$ ipython --no-banner

In [1]: import numpy as np

In [2]: np.set_printoptions(precision=2, suppress=True, linewidth=200)

In [3]: tidy = lambda a: np.round(a, 2) + 0

In [4]: W0 = np.minimum.outer(np.arange(1, 4), np.arange(1, 4)) * -3

In [5]: W0
Out[5]: 
array([[-3, -3, -3],
       [-3, -6, -6],
       [-3, -6, -9]])

In [6]: Uu, sig, Vt = np.linalg.svd(W0, full_matrices=False)

In [7]: (sig > 1e-8).sum()
Out[7]: np.int64(3)

In [8]: np.allclose(Uu * sig @ Vt, W0)
Out[8]: True

In [9]: tidy(Vt @ Vt.T)
Out[9]: 
array([[1., 0., 0.],
       [0., 1., 0.],
       [0., 0., 1.]])

In [10]: Uu.shape, sig.shape, Vt.shape
Out[10]: ((3, 3), (3,), (3, 3))

In [11]: tidy(np.sqrt((sig ** 2).sum())), tidy(np.linalg.norm(W0))
Out[11]: (np.float64(15.3), np.float64(15.3))

In [12]: C2 = W0.T @ W0

In [13]: np.allclose(C2, C2.T)
Out[13]: True

In [14]: np.diag(C2)
Out[14]: array([ 27,  81, 126])

In [15]: np.trace(C2), (W0 ** 2).sum()
Out[15]: (np.int64(234), np.int64(234))

In [16]: rng = np.random.default_rng(320)

In [17]: ang = np.sort(rng.uniform(-2, 2, 25))

In [18]: J = np.c_[ang, ang ** 2, ang ** 3] @ np.array([[2, 3, 3], [2, 0, 4], [0, 5, 2]])

In [19]: tidy(J)
Out[19]: 
array([[  3.9 , -44.98,  -5.82],
       [  2.61, -31.85,  -3.69],
       [  0.69, -14.13,  -1.46],
       [  0.63, -13.56,  -1.41],
       [  0.55, -12.82,  -1.35],
       [  0.46, -12.02,  -1.28],
       [ -0.32,  -4.97,  -0.86],
       [ -0.35,  -4.66,  -0.85],
       [ -0.48,  -2.8 ,  -0.79],
       [ -0.5 ,  -1.83,  -0.72],
       [ -0.22,  -0.4 ,  -0.32],
       [  1.17,   1.59,   2.07],
       [  1.78,   2.61,   3.35],
       [  2.87,   4.93,   5.95],
       [  3.56,   6.73,   7.78],
       [  4.34,   9.05,   9.98],
       [  4.48,   9.5 ,  10.39],
       [  4.58,   9.84,  10.7 ],
       [  5.59,  13.37,  13.78],
       [  5.66,  13.66,  14.03],
       [  6.41,  16.6 ,  16.46],
       [  7.43,  21.04,  19.99],
       [  9.58,  31.81,  28.05],
       [  9.76,  32.78,  28.75],
       [ 10.44,  36.6 ,  31.47]])

In [20]: C2 = J.T @ J

In [21]: tidy(np.diag(C2))
Out[21]: array([ 565.05, 8645.97, 4152.6 ])

In [22]: tidy(C2)
Out[22]: 
array([[ 565.05, 1309.32, 1446.2 ],
       [1309.32, 8645.97, 4908.41],
       [1446.2 , 4908.41, 4152.6 ]])

In [23]: np.linalg.matrix_rank(C2)
Out[23]: np.int64(3)

In [24]: tidy(np.linalg.eigvalsh(C2)[::-1])
Out[24]: array([12105.35,  1254.3 ,     3.97])

In [25]: tidy(np.trace(C2)), tidy((J ** 2).sum())
Out[25]: (np.float64(13363.62), np.float64(13363.62))

In [26]: evals, vecs = np.linalg.eigh(C2)

In [27]: vec = np.array([-2, 1, 2])

In [28]: tidy(np.linalg.eigvalsh(C2[1:, 1:]))
Out[28]: array([ 1001.13, 11797.44])

In [29]: tidy(vecs * np.abs(evals) @ vecs.T)
Out[29]: 
array([[ 565.05, 1309.32, 1446.2 ],
       [1309.32, 8645.97, 4908.41],
       [1446.2 , 4908.41, 4152.6 ]])

In [30]: tidy(vecs * np.maximum(evals, 0) @ vecs.T)
Out[30]: 
array([[ 565.05, 1309.32, 1446.2 ],
       [1309.32, 8645.97, 4908.41],
       [1446.2 , 4908.41, 4152.6 ]])

In [31]: (np.sign(vecs[:, -1].round(6)) == np.sign(vecs[0, -1].round(6))).astype(int)
Out[31]: array([1, 1, 1])

In [32]: tidy(vec @ C2 @ vec)
Out[32]: np.float64(30343.38)

In [33]: tidy(vec @ C2 @ vec / (vec @ vec)), tidy(evals[0]), tidy(evals[-1])
Out[33]: (np.float64(3371.49), np.float64(3.97), np.float64(12105.35))

In [34]: C2 = np.cov(J, rowvar=False)

In [35]: tidy(np.polyfit(J[:, 1], J[:, 0], 1))
Out[35]: array([0.13, 3.05])

In [36]: tidy(np.linalg.eigvalsh(C2)[::-1])
Out[36]: array([460.65,  20.25,   0.16])

In [37]: np.argwhere(np.triu(np.abs(np.corrcoef(J.T)) > 0.8, 1))
Out[37]: 
array([[0, 2],
       [1, 2]])

In [38]: tidy(np.corrcoef(J.T))
Out[38]: 
array([[1.  , 0.71, 0.93],
       [0.71, 1.  , 0.91],
       [0.93, 0.91, 1.  ]])

In [39]: C2.shape
Out[39]: (3, 3)

In [40]: tidy(np.corrcoef(J[:, 1], J[:, 0])[0, 1])
Out[40]: np.float64(0.71)

In [41]: m1 = np.array([[-1, 0, 1, 2, 3],
    ...:     [4, 5, 6, 7, 8],
    ...:     [9, 10, 11, 12, 13],
    ...:     [14, 15, 16, 17, 18],
    ...:     [19, 20, 21, 22, 23]])

In [42]: np.abs(np.diag(np.linalg.qr(m1)[1])) > 1e-9
Out[42]: array([ True,  True, False, False, False])

In [43]: tidy(np.trace(np.linalg.pinv(m1) @ m1))
Out[43]: np.float64(2.0)

In [44]: np.allclose(m1[:-1].T @ np.linalg.lstsq(m1[:-1].T, m1[-1])[0], m1[-1])
Out[44]: True

In [45]: rk = np.linalg.matrix_rank(m1)

In [46]: rk
Out[46]: np.int64(2)

In [47]: null = np.linalg.svd(m1)[2][rk:].T

In [48]: tidy(m1 @ null)
Out[48]: 
array([[0., 0., 0.],
       [0., 0., 0.],
       [0., 0., 0.],
       [0., 0., 0.],
       [0., 0., 0.]])

In [49]: np.linalg.matrix_rank(m1.T @ m1), np.linalg.matrix_rank(m1 @ m1.T)
Out[49]: (np.int64(2), np.int64(2))

In [50]: f, r1 = m1[1], m1[2]

In [51]: f @ r1
Out[51]: np.int64(340)

In [52]: f @ f
Out[52]: np.int64(190)

In [53]: p = (f @ r1) / (f @ f) * f

In [54]: tidy(np.linalg.norm(f + r1) ** 2 + np.linalg.norm(f - r1) ** 2)
Out[54]: np.float64(1610.0)

In [55]: tidy(p)
Out[55]: array([ 7.16,  8.95, 10.74, 12.53, 14.32])

In [56]: np.outer(f, r1)
Out[56]: 
array([[ 36,  40,  44,  48,  52],
       [ 45,  50,  55,  60,  65],
       [ 54,  60,  66,  72,  78],
       [ 63,  70,  77,  84,  91],
       [ 72,  80,  88,  96, 104]])

In [57]: idx = rng.permutation(5)

In [58]: idx
Out[58]: array([1, 4, 3, 2, 0])

In [59]: out = m1[idx][:, idx]

In [60]: np.trace(out)
Out[60]: np.int64(55)

In [61]: tidy(np.sort(np.abs(np.linalg.eigvals(out))))
Out[61]: array([ 0.  ,  0.  ,  0.  ,  4.22, 59.22])

In [62]: out
Out[62]: 
array([[ 5,  8,  7,  6,  4],
       [20, 23, 22, 21, 19],
       [15, 18, 17, 16, 14],
       [10, 13, 12, 11,  9],
       [ 0,  3,  2,  1, -1]])

In [63]: X = np.load("a.npy")

In [64]: X
Out[64]: 
array([[ 21.,   0.,  28., -28., -28.],
       [  0.,   5.,   0.,   0.,   0.],
       [ 28.,   0.,  54., -49., -49.],
       [-28.,   0., -49.,  54.,  49.],
       [-28.,   0., -49.,  49.,  54.]])

In [65]: (X != 0).astype(int)
Out[65]: 
array([[1, 0, 1, 1, 1],
       [0, 1, 0, 0, 0],
       [1, 0, 1, 1, 1],
       [1, 0, 1, 1, 1],
       [1, 0, 1, 1, 1]])

In [66]: X @ X
Out[66]: 
array([[ 2793.,     0.,  4844., -4844., -4844.],
       [    0.,    25.,     0.,     0.,     0.],
       [ 4844.,     0.,  8502., -8477., -8477.],
       [-4844.,     0., -8477.,  8502.,  8477.],
       [-4844.,     0., -8477.,  8477.,  8502.]])

In [67]: np.flatnonzero(np.linalg.matrix_power((X != 0) + (X.T != 0) + np.eye(5), 5)[0])
Out[67]: array([0, 2, 3, 4])

In [68]: tidy(np.linalg.det(X))
Out[68]: np.float64(105000.0)

In [69]: np.linalg.cond(X) > 100
Out[69]: np.False_

In [70]: np.linalg.matrix_rank(X, rtol=0.1)
Out[70]: np.int64(1)

In [71]: tidy(np.abs(np.linalg.svd(X)[2][-1]))
Out[71]: array([0.  , 0.45, 0.4 , 0.73, 0.33])

In [72]: np.argsort(-np.linalg.norm(X, axis=0).round(6), kind="stable")[:3]
Out[72]: array([2, 3, 4])

In [73]: tidy(np.linalg.norm(X, 2) / np.linalg.norm(X))
Out[73]: np.float64(1.0)

In [74]: vec = np.array([-2, 2, -5])

In [75]: y = J @ vec

In [76]: tidy(np.linalg.solve(J.T @ J, J.T @ y))
Out[76]: array([-2.,  2., -5.])

In [77]: y = y + 0.02 * rng.normal(size=25)

In [78]: tidy(y)
Out[78]: 
array([ -68.61,  -50.5 ,  -22.32,  -21.31,  -20.02,  -18.55,   -4.99,   -4.35,   -0.72,    0.95,    1.27,   -9.48,  -15.07,  -25.65,  -32.56,  -40.44,  -41.95,  -42.92,  -53.33,  -54.15,  -61.91,
        -72.75,  -95.8 ,  -97.67, -105.04])

In [79]: beta, *_ = np.linalg.lstsq(J, y)

In [80]: tidy(J.T @ (y - J @ beta))
Out[80]: array([0., 0., 0.])

In [81]: tidy(np.linalg.norm(y - J @ beta))
Out[81]: np.float64(0.11)

In [82]: [round(float(np.linalg.norm(np.linalg.solve(J.T @ J + lam * np.eye(3), J.T @ y))), 2) for lam in (0, 1, 10, 100)]
Out[82]: [5.75, 5.72, 5.65, 5.3]

In [83]: K = np.abs(np.array([[2, 2, 2, 2, 2, 3],
    ...:     [1, 3, 3, 2, 2, 2],
    ...:     [2, 1, 3, 0, 3, 3],
    ...:     [3, 1, 1, 2, 0, 3],
    ...:     [2, 1, 0, 0, 0, 3],
    ...:     [1, 2, 1, 1, 1, 0]])) + np.eye(6)

In [84]: K = K / K.sum(axis=1, keepdims=True)

In [85]: tidy(K)
Out[85]: 
array([[0.21, 0.14, 0.14, 0.14, 0.14, 0.21],
       [0.07, 0.29, 0.21, 0.14, 0.14, 0.14],
       [0.15, 0.08, 0.31, 0.  , 0.23, 0.23],
       [0.27, 0.09, 0.09, 0.27, 0.  , 0.27],
       [0.29, 0.14, 0.  , 0.  , 0.14, 0.43],
       [0.14, 0.29, 0.14, 0.14, 0.14, 0.14]])

In [86]: out = np.array([[-5, -4, 2],
    ...:     [-4, 5, 2],
    ...:     [-4, 0, -1],
    ...:     [0, -1, 1],
    ...:     [-1, 2, 1],
    ...:     [5, 4, -4]])

In [87]: np.vstack([K, out.T]).shape
Out[87]: (9, 6)

In [88]: tidy(np.einsum("ij->j", K))
Out[88]: array([1.14, 1.02, 0.9 , 0.7 , 0.8 , 1.43])

In [89]: tidy(np.einsum("ik,kj->ij", K, out))
Out[89]: 
array([[-1.29,  0.86,  0.  ],
       [-1.79,  1.86,  0.21],
       [-1.38,  1.15, -0.54],
       [-0.73,  0.18, -0.18],
       [ 0.  ,  1.57, -0.71],
       [-1.86,  1.57,  0.43]])

In [90]: data = np.array([[-0.9, 0.2, -0.1],
    ...:     [-1.0, 0.0, -0.4],
    ...:     [-1.3, 0.1, 0.4],
    ...:     [-2.5, 1.4, 0.6],
    ...:     [0.6, 0.0, 0.6],
    ...:     [-1.0, -1.1, -1.9],
    ...:     [0.1, 1.0, -0.8],
    ...:     [-0.3, -0.1, 1.1],
    ...:     [0.7, -0.6, -1.3],
    ...:     [0.9, -2.1, -0.5],
    ...:     [0.5, -1.0, -0.9],
    ...:     [-0.1, 1.0, -0.3],
    ...:     [-0.1, -0.8, 1.4],
    ...:     [-0.6, 0.4, 1.8],
    ...:     [1.4, 1.4, -1.1],
    ...:     [0.3, 1.9, 2.3],
    ...:     [-0.8, 0.6, 0.1],
    ...:     [0.9, 0.8, 0.1],
    ...:     [1.4, -0.6, 0.4],
    ...:     [1.2, -1.2, 1.1],
    ...:     [0.0, -1.1, -1.4]])

In [91]: data[2] *= 10

In [92]: data
Out[92]: 
array([[ -0.9,   0.2,  -0.1],
       [ -1. ,   0. ,  -0.4],
       [-13. ,   1. ,   4. ],
       [ -2.5,   1.4,   0.6],
       [  0.6,   0. ,   0.6],
       [ -1. ,  -1.1,  -1.9],
       [  0.1,   1. ,  -0.8],
       [ -0.3,  -0.1,   1.1],
       [  0.7,  -0.6,  -1.3],
       [  0.9,  -2.1,  -0.5],
       [  0.5,  -1. ,  -0.9],
       [ -0.1,   1. ,  -0.3],
       [ -0.1,  -0.8,   1.4],
       [ -0.6,   0.4,   1.8],
       [  1.4,   1.4,  -1.1],
       [  0.3,   1.9,   2.3],
       [ -0.8,   0.6,   0.1],
       [  0.9,   0.8,   0.1],
       [  1.4,  -0.6,   0.4],
       [  1.2,  -1.2,   1.1],
       [  0. ,  -1.1,  -1.4]])

In [93]: proj = data @ np.linalg.solve(data.T @ data, data.T)

In [94]: tidy(np.diag(proj))
Out[94]: array([0.01, 0.02, 0.91, 0.11, 0.03, 0.22, 0.1 , 0.05, 0.05, 0.21, 0.06, 0.06, 0.14, 0.11, 0.18, 0.32, 0.02, 0.04, 0.06, 0.19, 0.11])

In [95]: tidy(np.trace(proj))
Out[95]: np.float64(3.0)

In [96]: np.linalg.matrix_rank(np.eye(21) - proj)
Out[96]: np.int64(18)

In [97]: np.allclose(proj @ proj, proj)
Out[97]: True

In [98]: out = np.c_[data[:, :2] @ np.array([[0, 1], [0, 1]]), np.array([1, -2, 1, 1, -1, -2, -3, -2, -2, -1, -2, 1, 3, -1, 0, -2, 2, 0, 1, -3, 3])]

In [99]: tidy(out)
Out[99]: 
array([[  0. ,  -0.7,   1. ],
       [  0. ,  -1. ,  -2. ],
       [  0. , -12. ,   1. ],
       [  0. ,  -1.1,   1. ],
       [  0. ,   0.6,  -1. ],
       [  0. ,  -2.1,  -2. ],
       [  0. ,   1.1,  -3. ],
       [  0. ,  -0.4,  -2. ],
       [  0. ,   0.1,  -2. ],
       [  0. ,  -1.2,  -1. ],
       [  0. ,  -0.5,  -2. ],
       [  0. ,   0.9,   1. ],
       [  0. ,  -0.9,   3. ],
       [  0. ,  -0.2,  -1. ],
       [  0. ,   2.8,   0. ],
       [  0. ,   2.2,  -2. ],
       [  0. ,  -0.2,   2. ],
       [  0. ,   1.7,   0. ],
       [  0. ,   0.8,   1. ],
       [  0. ,   0. ,  -3. ],
       [  0. ,  -1.1,   3. ]])

In [100]: tidy(np.linalg.norm(np.linalg.qr(data)[0].T @ out, axis=0) ** 2 / ((out ** 2).sum(axis=0) + 1e-12))
Out[100]: array([0.  , 1.  , 0.03])

In [101]: tidy(np.linalg.norm(out - data @ np.linalg.lstsq(data, out)[0], axis=0))
Out[101]: array([0.  , 0.  , 8.35])

In [102]: out = np.array([[2, 3, 0], [0, 2, 2], [3, 1, 3]])

In [103]: np.vstack([data, out.T]).shape
Out[103]: (24, 3)

In [104]: np.linalg.matrix_rank(data @ out)
Out[104]: np.int64(3)

In [105]: np.linalg.matrix_rank(np.vstack([data, out.T]))
Out[105]: np.int64(3)
